% ipython --no-banner

In [1]: import numpy as np

In [2]: np.set_printoptions(precision=3, suppress=True, linewidth=100)

In [3]: tidy = lambda a: np.round(a, 3) + 0

In [4]: r0 = np.array([0, 7, 3, -1, -3, -7, 9, -9])

In [5]: r1 = np.array([0, 1, 2, 2, 0, 1])

In [6]: J = r0[:, None] + r1[None, :]

In [7]: print(J)
[[ 0  1  2  2  0  1]
 [ 7  8  9  9  7  8]
 [ 3  4  5  5  3  4]
 [-1  0  1  1 -1  0]
 [-3 -2 -1 -1 -3 -2]
 [-7 -6 -5 -5 -7 -6]
 [ 9 10 11 11  9 10]
 [-9 -8 -7 -7 -9 -8]]

In [8]: print(tidy(np.linalg.norm(J, 2) / np.linalg.norm(J)))
0.991

In [9]: print(np.linalg.matrix_rank(J, rtol=0.1))
2

In [10]: print(np.allclose(J[:-1].T @ np.linalg.lstsq(J[:-1].T, J[-1])[0], J[-1]))
True

In [11]: print(np.linalg.lstsq(J[:-1].T, J[-1])[2])
2

In [12]: print(np.unique(J.round(6), axis=0).shape)
(8, 6)

In [13]: print(tidy(np.trace(np.linalg.pinv(J) @ J)))
2.0

In [14]: B = J / np.linalg.norm(J, axis=1, keepdims=True)

In [15]: cov = B @ B.T

In [16]: print((np.abs(cov) > 0.9).astype(int))
[[1 0 0 0 0 0 0 0]
 [0 1 1 0 0 1 1 1]
 [0 1 1 0 0 1 1 1]
 [0 0 0 1 0 0 0 0]
 [0 0 0 0 1 1 0 1]
 [0 1 1 0 1 1 1 1]
 [0 1 1 0 0 1 1 1]
 [0 1 1 0 1 1 1 1]]

In [17]: print(tidy(cov[0]))
[ 1.     0.835  0.885  0.632 -0.478 -0.682  0.823 -0.706]

In [18]: print(np.argwhere(np.triu(np.abs(cov) > 0.95, 1)))
[[1 2]
 [1 5]
 [1 6]
 [1 7]
 [2 6]
 [2 7]
 [4 5]
 [4 7]
 [5 6]
 [5 7]
 [6 7]]

In [19]: F = np.load("w.npy")

In [20]: print(F)
[[3. 2. 2. 0.]
 [2. 3. 2. 0.]
 [2. 2. 3. 0.]
 [0. 0. 0. 3.]]

In [21]: ev, evecs = np.linalg.eigh(F)

In [22]: vec = np.array([2, -2, 9, 9])

In [23]: print(tidy(evecs * np.sqrt(ev) @ evecs.T))
[[1.549 0.549 0.549 0.   ]
 [0.549 1.549 0.549 0.   ]
 [0.549 0.549 1.549 0.   ]
 [0.    0.    0.    1.732]]

In [24]: print(tidy(np.linalg.eigvalsh(F[1:, 1:])))
[1. 3. 5.]

In [25]: print(np.abs(F).sum(axis=1).max(), tidy(np.abs(ev).max()))
7.0 7.0

In [26]: print(vec @ F @ vec)
494.0

In [27]: print(tidy(evecs * np.abs(ev) @ evecs.T))
[[3. 2. 2. 0.]
 [2. 3. 2. 0.]
 [2. 2. 3. 0.]
 [0. 0. 0. 3.]]

In [28]: print(tidy(vec @ F @ vec / (vec @ vec)), tidy(ev[0]), tidy(ev[-1]))
2.906 1.0 7.0

In [29]: print((F != 0).astype(int))
[[1 1 1 0]
 [1 1 1 0]
 [1 1 1 0]
 [0 0 0 1]]

In [30]: print(tidy(np.linalg.det(F)))
21.0

In [31]: print(np.flatnonzero(np.linalg.matrix_power((F != 0) + (F.T != 0) + np.eye(4), 4)[1]))
[0 1 2]

In [32]: print(F @ F)
[[17. 16. 16.  0.]
 [16. 17. 16.  0.]
 [16. 16. 17.  0.]
 [ 0.  0.  0.  9.]]

In [33]: A = np.loadtxt("sample8.csv", delimiter=",")

In [34]: print(A)
[[-2.382  0.269  0.431  5.452 -4.851 -0.841 -1.821  1.898  7.084 -3.965  2.784]
 [-5.284  0.752  0.19   3.483 -7.126 -1.128 -3.14   2.72   5.203 -2.519  2.128]
 [-2.614 -1.259  1.009  3.612 -8.776 -0.519 -3.195  2.519  6.241 -4.319  3.046]
 [-2.261 -0.215 -1.347  2.657 -5.434  1.454 -3.117  4.081  6.504 -4.002  3.426]
 [-3.464 -0.483  0.51   2.596 -7.358 -0.992 -1.855  4.615  4.006 -2.822  1.664]
 [-2.122  1.385 -0.957  2.604 -6.84  -0.652 -4.489  1.565  6.315 -2.301  4.273]
 [-3.216  1.075  0.862  2.752 -5.748  0.566 -1.864  3.104  5.481 -2.164  0.865]
 [-3.153  3.642 -1.712  1.722 -4.552  0.55  -2.312  5.032  6.575 -2.901  4.79 ]
 [-4.362  0.214  1.204  3.671 -5.164  0.099 -3.188  3.628  7.986 -2.588  3.821]
 [-0.676 -0.721 -1.049  2.737 -6.246 -0.647 -4.009  1.67   5.681 -3.663  3.244]
 [-2.028 -0.406  0.12   1.169 -6.402  1.929 -1.925  3.822  5.39  -2.655  1.418]
 [-1.831  0.278  0.624  1.625 -6.16   0.52  -3.381  4.78   6.738 -4.541  2.625]
 [-0.758  0.913  0.402  3.093 -7.052 -0.131 -3.323  3.648  5.54  -4.751  3.845]
 [-4.338 -0.687 -0.251  1.493 -8.218 -0.699 -2.55   2.907  4.187 -3.204  1.213]
 [-0.965  0.413 -0.019  4.169 -4.688 -0.642 -3.028  4.282  5.246 -5.112  2.384]
 [-2.007  0.068 -0.236  4.038 -4.674 -1.246 -3.088  2.312  5.764 -1.139  2.638]
 [-1.344 -1.357  0.895  2.93  -6.759  1.17  -2.553  3.624  6.191 -3.056  2.704]
 [-2.648 -0.55   0.089  2.291 -6.539  0.929 -2.339  2.59   5.662 -4.611  3.763]
 [-2.022  0.937 -0.814  3.705 -5.35   0.877 -2.01   2.811  6.579 -1.44   4.15 ]
 [-4.477 -1.993 -0.445  2.552 -3.703 -1.779 -3.722  3.042  5.678 -1.888  1.573]
 [-0.316  0.14   0.111  2.398 -6.353 -0.312 -3.153  2.604  6.504 -3.169  1.952]
 [-3.242  0.337 -0.746  4.314 -6.039 -0.951 -3.708  3.523  7.155 -3.829  2.909]
 [-1.192 -0.74   1.225  4.049 -5.445 -1.363 -4.36   4.233  7.424 -2.777  3.292]
 [-2.651  0.283  1.049  2.993 -6.99   1.06  -2.224  2.774  7.667 -3.342  2.426]
 [-2.556  1.344  0.935  2.905 -6.648 -1.428 -3.628  4.462  3.161 -2.641  1.807]
 [-1.659  1.24  -0.594  2.228 -5.488  0.583 -0.974  3.397  7.639 -3.698  0.969]
 [-3.211 -0.333  0.177  1.93  -6.317 -1.165 -3.627  3.765  4.463 -4.121  1.682]
 [-1.622 -1.491 -0.555  4.704 -3.919 -1.141 -2.215  5.164  4.158 -3.251  4.51 ]
 [-2.396  0.794 -0.766  2.534 -8.603  1.104 -1.98   2.257  5.268 -0.474  3.827]
 [-3.889  0.674 -0.275  2.668 -6.145 -0.237 -2.349  4.498  5.109 -2.53   3.331]
 [-2.609 -0.659 -1.076  3.777 -3.995 -1.27  -2.577  2.813  6.58  -2.388  2.857]
 [-3.297 -0.166 -0.78   2.67  -5.302 -2.729 -4.541  3.883  7.054 -2.073  3.244]]

In [35]: theta = np.radians(60)

In [36]: Rm = np.eye(11)

In [37]: Rm[0, 0] = Rm[9, 9] = np.cos(theta)

In [38]: Rm[0, 9], Rm[9, 0] = -np.sin(theta), np.sin(theta)

In [39]: print(tidy(Rm))
[[ 0.5    0.     0.     0.     0.     0.     0.     0.     0.    -0.866  0.   ]
 [ 0.     1.     0.     0.     0.     0.     0.     0.     0.     0.     0.   ]
 [ 0.     0.     1.     0.     0.     0.     0.     0.     0.     0.     0.   ]
 [ 0.     0.     0.     1.     0.     0.     0.     0.     0.     0.     0.   ]
 [ 0.     0.     0.     0.     1.     0.     0.     0.     0.     0.     0.   ]
 [ 0.     0.     0.     0.     0.     1.     0.     0.     0.     0.     0.   ]
 [ 0.     0.     0.     0.     0.     0.     1.     0.     0.     0.     0.   ]
 [ 0.     0.     0.     0.     0.     0.     0.     1.     0.     0.     0.   ]
 [ 0.     0.     0.     0.     0.     0.     0.     0.     1.     0.     0.   ]
 [ 0.866  0.     0.     0.     0.     0.     0.     0.     0.     0.5    0.   ]
 [ 0.     0.     0.     0.     0.     0.     0.     0.     0.     0.     1.   ]]

In [40]: B = A @ Rm.T

In [41]: print(tidy(np.linalg.det(Rm)), np.trace(Rm))
1.0 10.0

In [42]: print(tidy(np.linalg.svd(A, compute_uv=False)), tidy(np.linalg.svd(B, compute_uv=False)))
[63.175  8.719  8.028  7.281  6.542  6.018  5.007  4.718  4.202  3.291  2.077] [63.175  8.719  8.028  7.281  6.542  6.018  5.007  4.718  4.202  3.291  2.077]

In [43]: print(np.allclose(np.linalg.norm(A, axis=1), np.linalg.norm(B, axis=1)))
True

In [44]: print(tidy(np.abs(B - A).max(axis=0)))
[5.317 0.    0.    0.    0.    0.    0.    0.    0.    3.317 0.   ]

In [45]: M = np.load("mat.npy")

In [46]: print(M)
[[0 0 0 0 0 1 0 0]
 [0 0 0 1 0 0 0 0]
 [0 0 0 0 1 0 0 1]
 [0 1 0 0 0 0 0 0]
 [0 0 1 0 0 0 1 1]
 [1 0 0 0 0 0 0 0]
 [0 0 0 0 1 0 0 0]
 [0 0 1 0 1 0 0 0]]

In [47]: print(np.all(np.linalg.eigvalsh(M) > 0))
False

In [48]: print(np.trace(M @ M @ M) // 6)
1

In [49]: print(np.argwhere(np.triu(M)))
[[0 5]
 [1 3]
 [2 4]
 [2 7]
 [4 6]
 [4 7]]

In [50]: L = np.diag(M.sum(axis=1)) - M

In [51]: print(np.linalg.matrix_rank(L))
5

In [52]: print(round(np.linalg.det(L[1:, 1:])))
0

In [53]: print((np.linalg.eigvalsh(L) < 1e-8).sum())
3

In [54]: left, sigma, Vh = np.linalg.svd(M, full_matrices=False)

In [55]: print(tidy(np.sqrt((sigma ** 2).sum())), tidy(np.linalg.norm(M)))
3.464 3.464

In [56]: print(tidy(left.T @ M @ Vh.T))
[[2.17  0.    0.    0.    0.    0.    0.    0.   ]
 [0.    1.481 0.    0.    0.    0.    0.    0.   ]
 [0.    0.    1.    0.    0.    0.    0.    0.   ]
 [0.    0.    0.    1.    0.    0.    0.    0.   ]
 [0.    0.    0.    0.    1.    0.    0.    0.   ]
 [0.    0.    0.    0.    0.    1.    0.    0.   ]
 [0.    0.    0.    0.    0.    0.    1.    0.   ]
 [0.    0.    0.    0.    0.    0.    0.    0.311]]

In [57]: print(tidy(sigma / sigma[0]))
[1.    0.683 0.461 0.461 0.461 0.461 0.461 0.143]

In [58]: print(np.allclose(left * sigma @ Vh, M))
True

In [59]: ev, evecs = np.linalg.eigh(M)

In [60]: vec = np.array([1, 0, 0, 2, -1, 0, 2, 0])

In [61]: print(tidy(evecs * np.maximum(ev, 0) @ evecs.T))
[[0.5   0.    0.    0.    0.    0.5   0.    0.   ]
 [0.    0.5   0.    0.5   0.    0.    0.    0.   ]
 [0.    0.    0.635 0.    0.665 0.    0.226 0.635]
 [0.    0.5   0.    0.5   0.    0.    0.    0.   ]
 [0.    0.    0.665 0.    0.832 0.    0.438 0.665]
 [0.5   0.    0.    0.    0.    0.5   0.    0.   ]
 [0.    0.    0.226 0.    0.438 0.    0.379 0.226]
 [0.    0.    0.635 0.    0.665 0.    0.226 0.635]]

In [62]: print(np.abs(M).sum(axis=1).max(), tidy(np.abs(ev).max()))
3 2.17

In [63]: print(vec @ M @ vec / (vec @ vec), tidy(ev[0]), tidy(ev[-1]))
-0.4 -1.481 2.17

In [64]: print(vec @ M @ vec)
-4

In [65]: rng = np.random.default_rng(612756)

In [66]: B = M + rng.integers(-2, 3, (8, 7)) @ rng.integers(-2, 3, (7, 8))

In [67]: print(B)
[[  4  -5 -11   5   7  -4   3  -3]
 [ -4   0  -3 -11   0  -2   0   2]
 [-16   8   8  -3  -2  -1   3  -9]
 [ -8   0   2  -3   0   3   5   9]
 [ -8   0  -6  -9   3  -1   9   1]
 [ -4  -2  -6  -5   5  -2   5  -2]
 [  2   0  -3  -9   0   0   2   4]
 [  3  -4   7   9   2   2  -1   8]]

In [68]: print(np.abs(B - M).sum(axis=1))
[43 23 52 31 36 32 21 34]

In [69]: print(tidy(np.linalg.svd(B - M, compute_uv=False)))
[28.733 23.572 17.719 13.568  4.128  2.09   1.821  0.   ]

In [70]: data = np.load("test8.npy")

In [71]: print(data)
[[  1  -4   4   1]
 [ -3 -22   4  -5]
 [ -5  -5  12  -4]
 [ -2  -1   1  -5]]

In [72]: vec = np.array([-3, -2, 3, 2])

In [73]: y = data @ vec

In [74]: print(y)
[19 55 53  1]

In [75]: print(tidy(np.linalg.solve(data, 4 * y)))
[-12.  -8.  12.   8.]

In [76]: idx = rng.permutation(4)

In [77]: print(idx)
[3 1 2 0]

In [78]: B = data[idx][:, idx]

In [79]: print(tidy(np.linalg.det(B)), tidy(np.linalg.det(data[idx])))
2100.0 -2100.0

In [80]: print(B)
[[ -5  -1   1  -2]
 [ -5 -22   4  -3]
 [ -4  -5  12  -5]
 [  1  -4   4   1]]

In [81]: print(np.trace(B))
-14

In [82]: ev, evecs = np.linalg.eig(data)

In [83]: print(tidy(np.sort(np.linalg.eigvals(data.T))))
[-22.045  -3.922   2.59    9.377]

In [84]: print(tidy(np.sort(np.linalg.eigvals(np.linalg.inv(data)))))
[-0.255 -0.045  0.107  0.386]

In [85]: print(tidy(data @ evecs[:, 0] - ev[0] * evecs[:, 0]))
[0. 0. 0. 0.]

In [86]: left, sigma, Vh = np.linalg.svd(data, full_matrices=False)

In [87]: print(tidy(sigma))
[25.545 11.147  5.514  1.337]

In [88]: print(np.abs(left[:, 0]).round(6).argmax())
1

In [89]: print((sigma > 1e-8).sum())
4

In [90]: print(tidy(np.sqrt((sigma ** 2).sum())), tidy(np.linalg.norm(data)))
28.443 28.443

In [91]: print(tidy(np.abs(Vh[0])))
[0.188 0.875 0.368 0.254]

In [92]: print(tidy(np.cumsum(sigma ** 2) / np.sum(sigma ** 2)))
[0.807 0.96  0.998 1.   ]

In [93]: print(np.allclose(left * sigma @ Vh, data))
True
